$ python -q
>>> import numpy as np
>>> np.set_printoptions(precision=3, suppress=True, linewidth=160)
>>> def rnd(a):
...     return np.round(a, 3) + 0
... 
>>> cent = np.sign(np.array([[9, 6, 3, 4], [1, 0, 1, 1], [6, 8, 2, 8], [1, 4, 9, 6]]))
>>> A2 = (np.tril(cent, -1) + np.eye(4)) @ (np.triu(cent, 1) + np.eye(4))
>>> w = np.array([5, -4, -2, 1])
>>> J = np.rint(A2 * w @ np.linalg.inv(A2)) + 0
>>> J
array([[ 14., -11.,  -1.,   3.],
       [ 18., -17.,  -2.,   6.],
       [ 18., -15.,  -7.,   9.],
       [ 18., -15.,  -8.,  10.]])
>>> w, evecs = np.linalg.eig(J)
>>> rnd(np.prod(w))
np.float64(40.0)
>>> rnd(J @ evecs[:, 0] - w[0] * evecs[:, 0])
array([0., 0., 0., 0.])
>>> rnd(np.sort(np.linalg.eigvals(np.linalg.inv(J))))
array([-0.5 , -0.25,  0.2 ,  1.  ])
>>> Q, evecs = np.linalg.qr(J[:, :3])[0], np.linalg.qr(J[:, 3:])[0]
>>> s = np.linalg.svd(Q.T @ evecs, compute_uv=False)
>>> rnd(np.linalg.norm(Q @ Q.T - evecs @ evecs.T, 2))
np.float64(1.0)
>>> f = np.array([1, 1, 0, 1, 3, 0]) + 0.5
>>> mat = np.outer(f, f) / (f @ f)
>>> rnd(mat)
array([[0.115, 0.115, 0.038, 0.115, 0.269, 0.038],
       [0.115, 0.115, 0.038, 0.115, 0.269, 0.038],
       [0.038, 0.038, 0.013, 0.038, 0.09 , 0.013],
       [0.115, 0.115, 0.038, 0.115, 0.269, 0.038],
       [0.269, 0.269, 0.09 , 0.269, 0.628, 0.09 ],
       [0.038, 0.038, 0.013, 0.038, 0.09 , 0.013]])
>>> f = np.array([-1, 0])
>>> rnd(np.cross(mat[4, :3], mat[2, :3]))
array([0., 0., 0.])
>>> rnd(np.convolve(mat[4], f))
array([-0.269, -0.269, -0.09 , -0.269, -0.628, -0.09 ,  0.   ])
>>> rnd(np.array([np.convolve(row, f, "same") for row in mat]))
array([[-0.115, -0.115, -0.038, -0.115, -0.269, -0.038],
       [-0.115, -0.115, -0.038, -0.115, -0.269, -0.038],
       [-0.038, -0.038, -0.013, -0.038, -0.09 , -0.013],
       [-0.115, -0.115, -0.038, -0.115, -0.269, -0.038],
       [-0.269, -0.269, -0.09 , -0.269, -0.628, -0.09 ],
       [-0.038, -0.038, -0.013, -0.038, -0.09 , -0.013]])
>>> U, s, Vt = np.linalg.svd(mat)
>>> rnd(s)
array([1., 0., 0., 0., 0., 0.])
>>> np.argmax(s[:-1] / (s[1:] + 1e-6)) + 1
np.int64(1)
>>> A2 = U[:, :1] @ np.diag(s[:1]) @ Vt[:1]
>>> rnd(A2)
array([[0.115, 0.115, 0.038, 0.115, 0.269, 0.038],
       [0.115, 0.115, 0.038, 0.115, 0.269, 0.038],
       [0.038, 0.038, 0.013, 0.038, 0.09 , 0.013],
       [0.115, 0.115, 0.038, 0.115, 0.269, 0.038],
       [0.269, 0.269, 0.09 , 0.269, 0.628, 0.09 ],
       [0.038, 0.038, 0.013, 0.038, 0.09 , 0.013]])
>>> rnd(np.linalg.norm(mat - A2, 2)), rnd(s[1])
(np.float64(0.0), np.float64(0.0))
>>> W0 = np.load("a.npy")
>>> W0
array([[ 2,  3,  0,  0],
       [ 4,  4,  3,  2],
       [ 6,  6,  6,  4],
       [ 9,  6,  6,  4],
       [12,  7,  7,  4],
       [13,  8,  9,  4],
       [16,  9,  9,  7],
       [17, 12, 11, 10],
       [17, 12, 12, 13],
       [18, 15, 13, 13],
       [19, 15, 16, 16],
       [22, 17, 18, 19],
       [24, 18, 21, 19],
       [27, 18, 21, 22],
       [28, 20, 21, 22],
       [28, 22, 22, 23],
       [29, 22, 25, 26],
       [29, 23, 26, 28],
       [30, 26, 26, 31],
       [32, 29, 26, 33],
       [34, 30, 28, 35],
       [36, 32, 28, 36],
       [36, 34, 28, 39],
       [36, 36, 30, 42],
       [39, 37, 30, 45],
       [41, 39, 30, 48],
       [44, 39, 32, 48],
       [47, 41, 35, 51],
       [48, 43, 36, 53]])
>>> x0 = np.array([-1, -2, 0, 0])
>>> rhs = W0 @ x0
>>> rnd(np.linalg.solve(W0.T @ W0, W0.T @ rhs))
array([-1., -2.,  0.,  0.])
>>> rnd(np.linalg.lstsq(W0, rhs)[0])
array([-1., -2.,  0.,  0.])
>>> rhs
array([  -8,  -12,  -18,  -21,  -26,  -29,  -34,  -41,  -41,  -48,  -49,  -56,  -60,  -63,  -68,  -72,  -73,  -75,  -82,  -90,  -94, -100, -104, -108, -113,
       -119, -122, -129, -134])
>>> rng = np.random.default_rng(2749)
>>> rhs = rhs + 0.02 * rng.normal(size=29)
>>> rnd(rhs)
array([  -8.017,  -12.029,  -18.006,  -21.021,  -25.973,  -29.027,  -33.987,  -41.005,  -41.006,  -48.   ,  -48.996,  -55.988,  -59.993,  -62.979,  -67.97 ,
        -71.989,  -73.021,  -74.963,  -82.002,  -89.981,  -94.033, -100.031, -103.999, -107.995, -113.019, -119.001, -122.042, -129.001, -134.024])
>>> coef, *_ = np.linalg.lstsq(W0, rhs)
>>> [round(float(np.linalg.norm(np.linalg.solve(W0.T @ W0 + lam * np.eye(4), W0.T @ rhs))), 2) for lam in (0, 1, 10, 100)]
[2.24, 2.21, 2.02, 1.59]
>>> rnd(coef)
array([-0.999, -2.005,  0.002,  0.001])
>>> coef.round()
array([-1., -2.,  0.,  0.])
>>> rnd(W0.T @ (rhs - W0 @ coef))
array([0., 0., 0., 0.])
>>> A2 = np.c_[W0[:, :3] @ np.array([[-6, 5, -5], [-5, -2, -6], [-2, -3, 8]]), np.array([-2, -2, 1, -2, -1, 2, -2, 0, -2, 1, 2, 0, -1, 2, -2, -2, 0, 2, -1, 2, -2, 0, 1, -1, -1, 2, 0, 2, -1])]
>>> A2
array([[ -27,    4,  -28,   -2],
       [ -50,    3,  -20,   -2],
       [ -78,    0,  -18,    1],
       [ -96,   15,  -33,   -2],
       [-121,   25,  -46,   -1],
       [-136,   22,  -41,    2],
       [-159,   35,  -62,   -2],
       [-184,   28,  -69,    0],
       [-186,   25,  -61,   -2],
       [-209,   21,  -76,    1],
       [-221,   17,  -57,    2],
       [-253,   22,  -68,    0],
       [-276,   21,  -60,   -1],
       [-294,   36,  -75,    2],
       [-310,   37,  -92,   -2],
       [-322,   30,  -96,   -2],
       [-334,   26,  -77,    0],
       [-341,   21,  -75,    2],
       [-362,   20,  -98,   -1],
       [-389,   24, -126,    2],
       [-410,   26, -126,   -2],
       [-432,   32, -148,    0],
       [-442,   28, -160,    1],
       [-456,   18, -156,   -1],
       [-479,   31, -177,   -1],
       [-501,   37, -199,    2],
       [-523,   46, -198,    0],
       [-557,   48, -201,    2],
       [-575,   46, -210,   -1]])
>>> np.linalg.matrix_rank(np.c_[W0, A2])
np.int64(5)
>>> E = np.loadtxt("run14.csv", delimiter=",")
>>> rnd(E)
array([[1.   , 0.   , 0.   , 0.   , 0.   ],
       [0.   , 0.667, 0.333, 0.   , 0.   ],
       [0.333, 0.333, 0.333, 0.   , 0.   ],
       [0.   , 0.   , 0.   , 0.5  , 0.5  ],
       [0.5  , 0.   , 0.   , 0.   , 0.5  ]])
>>> A2 = J / np.linalg.norm(J, axis=1, keepdims=True)
>>> G = A2 @ A2.T
>>> np.argwhere(np.triu(np.abs(G) > 0.95, 1))
array([[0, 1],
       [0, 2],
       [1, 2],
       [1, 3],
       [2, 3]])
>>> rnd(np.degrees(np.arccos(np.clip(G[1, 3], -1, 1))))
np.float64(16.274)
>>> (np.abs(G) > 0.9).astype(int)
array([[1, 1, 1, 1],
       [1, 1, 1, 1],
       [1, 1, 1, 1],
       [1, 1, 1, 1]])
>>> rnd(np.linalg.norm(A2, axis=1))
array([1., 1., 1., 1.])
>>> rnd(G)
array([[1.   , 0.993, 0.957, 0.942],
       [0.993, 1.   , 0.972, 0.96 ],
       [0.957, 0.972, 1.   , 0.999],
       [0.942, 0.96 , 0.999, 1.   ]])
>>> rnd(np.linalg.matrix_power(E, 100))
array([[1., 0., 0., 0., 0.],
       [1., 0., 0., 0., 0.],
       [1., 0., 0., 0., 0.],
       [1., 0., 0., 0., 0.],
       [1., 0., 0., 0., 0.]])
>>> rnd(np.sort(np.abs(np.linalg.eigvals(E)))[::-1])
array([1.   , 0.873, 0.5  , 0.5  , 0.127])
>>> E @ np.ones(5)
array([1., 1., 1., 1., 1.])
>>> E.sum(axis=1)
array([1., 1., 1., 1., 1.])
>>> pr = np.eye(5)[0]
>>> for _ in range(4):
...     pr = pr @ E
...     print(pr.round(3))
... 
[1. 0. 0. 0. 0.]
[1. 0. 0. 0. 0.]
[1. 0. 0. 0. 0.]
[1. 0. 0. 0. 0.]
>>> feats = np.load("layer16.npy")
>>> rnd(feats)
array([[ 0.591,  0.136,  0.409,  0.682],
       [ 0.136,  0.955, -0.136, -0.227],
       [ 0.409, -0.136,  0.591, -0.682],
       [ 0.682, -0.227, -0.682, -0.136]])
>>> w, evecs = np.linalg.eigh(feats)
>>> rnd(evecs.T @ evecs)
array([[1., 0., 0., 0.],
       [0., 1., 0., 0.],
       [0., 0., 1., 0.],
       [0., 0., 0., 1.]])
>>> rnd(w)
array([-1.,  1.,  1.,  1.])
>>> rnd(evecs @ np.diag(w) @ evecs.T)
array([[ 0.591,  0.136,  0.409,  0.682],
       [ 0.136,  0.955, -0.136, -0.227],
       [ 0.409, -0.136,  0.591, -0.682],
       [ 0.682, -0.227, -0.682, -0.136]])
>>> (w > 1e-8).sum(), (w < -1e-8).sum()
(np.int64(3), np.int64(1))
>>> np.unique(w.round(6) + 0, return_counts=True)[1]
array([1, 3])
>>> rnd(np.linalg.svd(feats, compute_uv=False))
array([1., 1., 1., 1.])
>>> hat = np.triu(np.array([[-2, 1, -5, 9], [-6, -6, -5, 1], [5, 4, 7, -2], [-1, 3, 1, 4]]), 1) + np.eye(4)
>>> A2 = hat @ feats @ np.linalg.inv(hat)
>>> rnd(A2)
array([[  4.818,  -5.091, -10.182, -56.   ],
       [ -1.227,   2.636,   3.273,  18.   ],
       [ -0.955,   1.273,   3.545,  14.   ],
       [  0.682,  -0.909,  -1.818,  -9.   ]])
>>> rnd(np.poly(A2))
array([ 1., -2.,  0.,  2., -1.])
>>> rnd(np.linalg.det(A2))
np.float64(-1.0)
>>> x0 = np.array([1, 3, 2, 3])
>>> rhs = feats @ x0
>>> rnd(rhs)
array([ 3.864,  2.045, -0.864, -1.773])
>>> rnd(np.linalg.solve(feats.T, feats[2]))
array([0., 0., 1., 0.])
>>> rnd(np.linalg.solve(feats, rhs + feats[:, 0]))
array([2., 3., 2., 3.])
>>> M = np.array([[-3, -3, 1, -3, 5, -1, 2, -5],
...     [-2, -1, -2, 0, 1, -5, -4, -3],
...     [3, -1, 5, 2, 5, -5, 1, -4]])
>>> np.abs(M).max()
np.int64(5)
>>> M.shape
(3, 8)
>>> rnd(M.mean(axis=0))
array([-0.667, -1.667,  1.333, -0.333,  3.667, -3.667, -0.333, -4.   ])
>>> np.unravel_index(np.abs(M).argmax(), M.shape)
(np.int64(0), np.int64(4))
>>> A2 = M / np.sqrt((M ** 2).mean(axis=1, keepdims=True))
>>> np.linalg.matrix_rank(A2) == np.linalg.matrix_rank(M)
np.True_
>>> rnd(A2[1])
array([-0.73 , -0.365, -0.73 ,  0.   ,  0.365, -1.826, -1.461, -1.095])
>>> np.linalg.matrix_rank(M - M.mean(axis=1, keepdims=True))
np.int64(3)
>>> M - M.mean(axis=1, keepdims=True)
array([[-2.125, -2.125,  1.875, -2.125,  5.875, -0.125,  2.875, -4.125],
       [ 0.   ,  1.   ,  0.   ,  2.   ,  3.   , -3.   , -2.   , -1.   ],
       [ 2.25 , -1.75 ,  4.25 ,  1.25 ,  4.25 , -5.75 ,  0.25 , -4.75 ]])
>>> x0 = np.array([-2, 1, -1, 1, -2, -2, -1, 0])
>>> M @ (2 * x0)
array([-22,  34, -22])
>>> M @ x0
array([-11,  17, -11])
>>> M @ np.ones(8)
array([ -7., -16.,   6.])
>>> M @ np.eye(8)[7]
array([-5., -3., -4.])
>>> K = np.tril(np.array([[8, -4, -1, 1], [6, -7, -5, 3], [-1, -7, -2, 7], [-4, -3, 7, -2]]), -1) + np.eye(4, dtype=int)
>>> K
array([[ 1,  0,  0,  0],
       [ 6,  1,  0,  0],
       [-1, -7,  1,  0],
       [-4, -3,  7,  1]])
>>> rnd(np.linalg.norm(K))
np.float64(12.806)
>>> rnd(np.linalg.svd(K, compute_uv=False))
array([10.471,  5.653,  4.732,  0.004])
>>> K.shape
(4, 4)
>>> np.count_nonzero(K)
np.int64(10)
>>> np.diff(K, axis=0)
array([[ 5,  1,  0,  0],
       [-7, -8,  1,  0],
       [-3,  4,  6,  1]])
>>> np.linalg.matrix_power(K - np.diag(np.diag(K)), 4)
array([[0, 0, 0, 0],
       [0, 0, 0, 0],
       [0, 0, 0, 0],
       [0, 0, 0, 0]])
>>> K @ K
array([[  1,   0,   0,   0],
       [ 12,   1,   0,   0],
       [-44, -14,   1,   0],
       [-33, -55,  14,   1]])
>>> z = rng.permutation(4)
>>> z
array([0, 1, 2, 3])
>>> A2 = K[z][:, z]
>>> np.allclose(A2, K)
True
>>> rnd(np.linalg.det(A2)), rnd(np.linalg.det(K[z]))
(np.float64(1.0), np.float64(1.0))
>>> rnd(np.sort(np.abs(np.linalg.eigvals(A2))))
array([1., 1., 1., 1.])
>>> A2 = np.array([[-6, -8], [2, -8], [-6, 5], [-8, -7]])
>>> np.einsum("ik,kj->ji", K, A2)
array([[ -6, -34, -14, -32],
       [ -8, -56,  69,  84]])
>>> np.vstack([K, A2.T]).shape
(6, 4)
>>> np.einsum("ij->j", K)
array([ 2, -9,  8,  1])
>>> np.einsum("ij,ij->i", K, K)
array([ 1, 37, 51, 75])
>>> np.linalg.matrix_rank(K @ A2)
np.int64(2)
>>> A2.T @ K.T
array([[ -6, -34, -14, -32],
       [ -8, -56,  69,  84]])
>>> X = np.loadtxt("data.csv", delimiter=",")
>>> X
array([[ 2.,  3.,  4.,  5.,  6.,  7.],
       [ 8.,  9., 10., 11., 12., 13.],
       [14., 15., 16., 17., 18., 19.],
       [20., 21., 22., 23., 24., 25.]])
>>> W1 = np.array([[2, 3, 1], [1, 3, 1], [3, 3, 2], [3, 0, 0], [0, 2, 2], [0, 1, 2]])
>>> coef = np.array([5, 8, -5])
>>> hid = np.maximum(X @ W1 + coef, 0)
>>> np.linalg.matrix_rank(hid)
np.int64(2)
>>> cent = np.array([[5, 5], [5, -5], [3, -4]])
>>> hid @ cent
array([[  567.,  -211.],
       [ 1341.,  -493.],
       [ 2115.,  -775.],
       [ 2889., -1057.]])
>>> W1 @ cent
array([[ 28,  -9],
       [ 23, -14],
       [ 36,  -8],
       [ 15,  15],
       [ 16, -18],
       [ 11, -13]])
